% ipython --no-banner

In [1]: import numpy as np

In [2]: np.set_printoptions(precision=2, suppress=True, linewidth=160)

In [3]: E = np.loadtxt("m.csv", delimiter=",")

In [4]: E
Out[4]: 
array([[ 0.41, -0.25,  0.25, -0.25, -0.25],
       [-0.25,  0.15, -0.15,  0.15,  0.15],
       [ 0.25, -0.15,  0.15, -0.15, -0.15],
       [-0.25,  0.15, -0.15,  0.15,  0.15],
       [-0.25,  0.15, -0.15,  0.15,  0.15]])

In [5]: ev, vecs = np.linalg.eigvalsh(E)
---------------------------------------------------------------------------
ValueError                                Traceback (most recent call last)
Cell In[5], line 1
----> 1 ev, vecs = np.linalg.eigvalsh(E)

ValueError: too many values to unpack (expected 2)

In [6]: ev, vecs = np.linalg.eigh(E)

In [7]: (ev > 1e-8).sum(), (ev < -1e-8).sum()
Out[7]: (np.int64(1), np.int64(0))

In [8]: round(float(ev.sum()), 2), round(float(np.trace(E)), 2)
Out[8]: (1.0, 1.0)

In [9]: np.round(np.linalg.eigvalsh(E @ E), 2) + 0
Out[9]: array([0., 0., 0., 0., 1.])

In [10]: ev.round(2) + 0
Out[10]: array([0., 0., 0., 0., 1.])

In [11]: print(np.unique(ev.round(6) + 0, return_counts=True)[1])
[4 1]

In [12]: np.abs(vecs[:, -1])
Out[12]: array([0.64, 0.38, 0.38, 0.38, 0.38])

In [13]: np.round(np.linalg.svd(E, compute_uv=False), 2) + 0
Out[13]: array([1., 0., 0., 0., 0.])

In [14]: np.linalg.eigvalsh(E + -2 * np.eye(5))
Out[14]: array([-2., -2., -2., -2., -1.])

In [15]: W0 = np.array([[1.0, 0.0, 2.0, -2.0],
    ...:     [0.0, 0.0, 4.0, -3.0],
    ...:     [0.0, -2.0, 9.0, -6.0],
    ...:     [0.0, -2.0, 10.0, -7.0]])

In [16]: W0.reshape(4, 5)
---------------------------------------------------------------------------
ValueError                                Traceback (most recent call last)
Cell In[16], line 1
----> 1 W0.reshape(4, 5)

ValueError: cannot reshape array of size 16 into shape (4,5)

In [17]: W0.ravel(order="F")
Out[17]: array([ 1.,  0.,  0.,  0.,  0.,  0., -2., -2.,  2.,  4.,  9., 10., -2., -3., -6., -7.])

In [18]: T = W0.reshape(4, 2, -1)

In [19]: np.einsum("ihd,ihd->ih", T, T)
Out[19]: 
array([[  1.,   8.],
       [  0.,  25.],
       [  4., 117.],
       [  4., 149.]])

In [20]: T.sum(axis=1)
Out[20]: 
array([[ 3., -2.],
       [ 4., -3.],
       [ 9., -8.],
       [10., -9.]])

In [21]: rng = np.random.default_rng(10671)

In [22]: z = rng.permutation(4)

In [23]: z
Out[23]: array([2, 3, 1, 0])

In [24]: Y = W0[z][:, z]

In [25]: print(np.sort(np.abs(np.linalg.eigvals(Y))))
[1. 1. 1. 2.]

In [26]: np.allclose(Y, W0)
Out[26]: False

In [27]: np.trace(Y)
Out[27]: np.float64(3.0)
